$ python3 -q
>>> import numpy as np
>>> from numpy import linalg as LA
>>> np.set_printoptions(precision=3, suppress=True, linewidth=160)
>>> J = np.load("layer2.npy")
>>> print(J)
[[1 2 0 0]
 [6 2 0 0]
 [0 0 1 2]
 [0 0 6 2]]
>>> x = np.array([2, -1, 2, -1])
>>> h = np.maximum(J @ x, 0)
>>> print(np.flatnonzero(h > 1e-9))
[1 3]
>>> print(h)
[ 0 10  0 10]
>>> print(np.maximum(J @ (3 * x), 0))
[ 0 30  0 30]
>>> print(J * (h > 1e-9)[:, None])
[[0 0 0 0]
 [6 2 0 0]
 [0 0 0 0]
 [0 0 6 2]]
>>> print(np.maximum(J @ x, 0) - np.maximum(-J @ x, 0))
[ 0 10  0 10]
>>> M2 = np.array([[-1, 0, -2], [-1, 0, 2]])
>>> M = M2.T @ M2
>>> print(M)
[[2 0 0]
 [0 0 0]
 [0 0 8]]
>>> Uu, s, Vt = LA.svd(M)
>>> print(np.argmax(s[:-1] / (s[1:] + 1e-6)) + 1)
2
>>> M2 = Uu[:, :2] @ np.diag(s[:2]) @ Vt[:2]
>>> print(np.round(LA.norm(M - M2, 2), 3), s[2])
0.0 0.0
>>> print(M2)
[[2. 0. 0.]
 [0. 0. 0.]
 [0. 0. 8.]]
>>> print(LA.matrix_rank(M, rtol=0.05))
2
>>> evals, evecs = LA.eigh(M)
>>> x = np.array([2, -4, -1])
>>> print(np.abs(M).sum(axis=1).max(), np.abs(evals).max())
8 8.0
>>> print(LA.eigvalsh(M[1:, 1:]))
[0. 8.]
>>> print(evecs * np.maximum(evals, 0) @ evecs.T)
[[2. 0. 0.]
 [0. 0. 0.]
 [0. 0. 8.]]
>>> q, Rm = LA.qr(J)
>>> print(round(np.trace(q @ q.T), 3))
4.0
>>> print(q.shape, Rm.shape)
(4, 4) (4, 4)
>>> print(Rm)
[[-6.083 -2.302  0.     0.   ]
 [ 0.    -1.644  0.     0.   ]
 [ 0.     0.    -6.083 -2.302]
 [ 0.     0.     0.    -1.644]]
>>> print(round(abs(Rm[0, 0]), 3), round(LA.norm(J[:, 0]), 3))
6.083 6.083
>>> print(np.round(q.T @ q, 3) + 0)
[[1. 0. 0. 0.]
 [0. 1. 0. 0.]
 [0. 0. 1. 0.]
 [0. 0. 0. 1.]]
>>> print(q @ Rm)
[[1. 2. 0. 0.]
 [6. 2. 0. 0.]
 [0. 0. 1. 2.]
 [0. 0. 6. 2.]]
>>> mat = np.array([[1, 3, 0, 0, 2],
...     [0, 0, 0, 0, 0],
...     [3, 0, 0, 0, 0],
...     [0, 0, -5, 0, 1],
...     [0, -5, 0, 0, 0],
...     [0, -3, 0, 0, 0]])
>>> print(mat)
[[ 1  3  0  0  2]
 [ 0  0  0  0  0]
 [ 3  0  0  0  0]
 [ 0  0 -5  0  1]
 [ 0 -5  0  0  0]
 [ 0 -3  0  0  0]]
>>> rk = LA.matrix_rank(mat)
>>> print(rk)
4
>>> null = LA.svd(mat)[2][rk:].T
>>> print([int(LA.matrix_rank(mat[:i])) for i in range(1, len(mat) + 1)])
[1, 1, 2, 3, 4, 4]
>>> print(np.allclose(mat @ null, 0))
True
>>> print(LA.matrix_rank(mat.T @ mat), LA.matrix_rank(mat @ mat.T))
4 4
>>> print(null @ null.T)
[[0. 0. 0. 0. 0.]
 [0. 0. 0. 0. 0.]
 [0. 0. 0. 0. 0.]
 [0. 0. 0. 1. 0.]
 [0. 0. 0. 0. 0.]]
>>> print(mat @ null)
[[0.]
 [0.]
 [0.]
 [0.]
 [0.]
 [0.]]
>>> print([int(LA.matrix_rank(np.delete(mat, i, axis=0))) for i in range(6)])
[3, 4, 3, 3, 4, 4]
>>> print([int(LA.matrix_rank(mat[:, :j + 1])) for j in range(5)])
[1, 2, 3, 3, 4]
>>> C2 = mat.T @ mat
>>> print(np.allclose(C2, C2.T))
True
>>> print(np.diag(C2))
[10 43 25  0  5]
>>> print(LA.matrix_rank(C2))
4
>>> def softmax(z):
...     e = np.exp(z - z.max(axis=-1, keepdims=True))
...     return e / e.sum(axis=-1, keepdims=True)
... 
>>> print(np.round(softmax(10 * mat[0]), 3) + 0)
[0. 1. 0. 0. 0.]
>>> print(softmax(mat[0] + 3))
[0.084 0.624 0.031 0.031 0.23 ]
>>> print(softmax(mat).sum(axis=1))
[1. 1. 1. 1. 1. 1.]
>>> S = mat @ mat.T / np.sqrt(5)
>>> print(softmax(S)[0] @ mat)
[ 1.008  2.959 -0.023  0.     1.977]
>>> print(np.round(softmax(S + np.triu(np.full(S.shape, -np.inf), 1)), 3) + 0)
[[1.    0.    0.    0.    0.    0.   ]
 [0.5   0.5   0.    0.    0.    0.   ]
 [0.063 0.016 0.921 0.    0.    0.   ]
 [0.    0.    0.    1.    0.    0.   ]
 [0.    0.    0.    0.    1.    0.   ]
 [0.    0.001 0.001 0.001 0.933 0.064]]
>>> print(LA.lstsq(mat[:-1].T, mat[-1])[2])
4
>>> print(np.abs(np.diag(LA.qr(mat)[1])) > 1e-9)
[ True  True  True False  True]
>>> m1 = np.load("data.npy")
>>> print(m1)
[[-13.931  15.934  21.898   9.951]
 [-13.08   15.119  20.638   9.341]
 [ -4.617   6.303   7.495   3.063]
 [ -4.435   6.089   7.193   2.922]
 [ -0.874   1.286   0.925   0.117]
 [ -0.483   0.593   0.221  -0.134]
 [  0.099   0.015   0.104   0.097]
 [  0.38    0.125   0.374   0.322]
 [  0.537   0.193   0.495   0.418]
 [  0.574   0.209   0.52    0.438]
 [  0.642   0.237   0.564   0.473]
 [  0.832   0.313   0.672   0.56 ]
 [  1.01    0.378   0.754   0.628]
 [  5.425   1.119   0.772   0.957]
 [ 10.315   1.133  -0.682   0.404]
 [ 12.002   1.046  -1.33    0.126]
 [ 12.966   0.982  -1.725  -0.047]
 [ 14.563   0.854  -2.411  -0.352]
 [ 20.833   0.157  -5.402  -1.721]
 [ 20.901   0.148  -5.436  -1.737]]
>>> C = m1[[4, 14]].astype(float)
>>> for _ in range(6):
...     z = LA.norm(m1[:, None] - C, axis=-1).argmin(axis=1)
...     C = np.array([m1[z == j].mean(axis=0) for j in range(2)])
... 
>>> print(z)
[0 0 0 0 0 0 0 0 0 0 0 0 0 1 1 1 1 1 1 1]
>>> print(np.abs(C[1] - C[0]).argmax())
0
>>> Uu, s, Vt = LA.svd(m1)
>>> print(np.argmax(s[:-1] / (s[1:] + 1e-6)) + 1)
3
>>> M2 = Uu[:, :3] @ np.diag(s[:3]) @ Vt[:3]
>>> print(round(np.abs(m1 - M2).max(), 3))
0.0
>>> print(LA.matrix_rank(M2))
3
>>> print(round(float(LA.norm(m1 - M2, 2)), 3), round(float(s[3]), 3))
0.0 0.0
>>> print(round(LA.norm(m1 - M2) / LA.norm(m1), 3))
0.0
>>> print(M2)
[[-13.931  15.934  21.898   9.951]
 [-13.08   15.119  20.638   9.341]
 [ -4.617   6.303   7.495   3.063]
 [ -4.435   6.089   7.193   2.922]
 [ -0.874   1.286   0.925   0.117]
 [ -0.483   0.593   0.221  -0.134]
 [  0.099   0.015   0.104   0.097]
 [  0.38    0.125   0.374   0.322]
 [  0.537   0.193   0.495   0.418]
 [  0.574   0.209   0.52    0.438]
 [  0.642   0.237   0.564   0.473]
 [  0.832   0.313   0.672   0.56 ]
 [  1.01    0.378   0.754   0.628]
 [  5.425   1.119   0.772   0.957]
 [ 10.315   1.133  -0.682   0.404]
 [ 12.002   1.046  -1.33    0.126]
 [ 12.966   0.982  -1.725  -0.047]
 [ 14.563   0.854  -2.411  -0.352]
 [ 20.833   0.157  -5.402  -1.721]
 [ 20.901   0.148  -5.436  -1.737]]
>>> dist = LA.norm(m1[:, None] - m1[None], axis=-1)
>>> print(dist.shape)
(20, 20)
>>> print(np.unravel_index(dist.round(6).argmax(), dist.shape))
(np.int64(0), np.int64(19))
>>> print((dist + 1e9 * np.eye(20)).round(6).argmin(axis=1))
[ 1  0  3  2  5  6  7  8  9  8  9 12 11 12 15 16 15 16 19 18]
>>> print(dist[:5, :5])
[[ 0.     1.83  20.843 21.278 30.359]
 [ 1.83   0.    19.014 19.449 28.532]
 [20.843 19.014  0.     0.435  9.54 ]
 [21.278 19.449  0.435  0.     9.106]
 [30.359 28.532  9.54   9.106  0.   ]]
>>> print(dist[3].round(6).argsort(kind="stable")[:4])
[3 2 4 5]
>>> print(LA.matrix_rank(dist ** 2))
5
>>> print(np.flatnonzero(dist[3] < dist.mean() / 2))
[2 3]
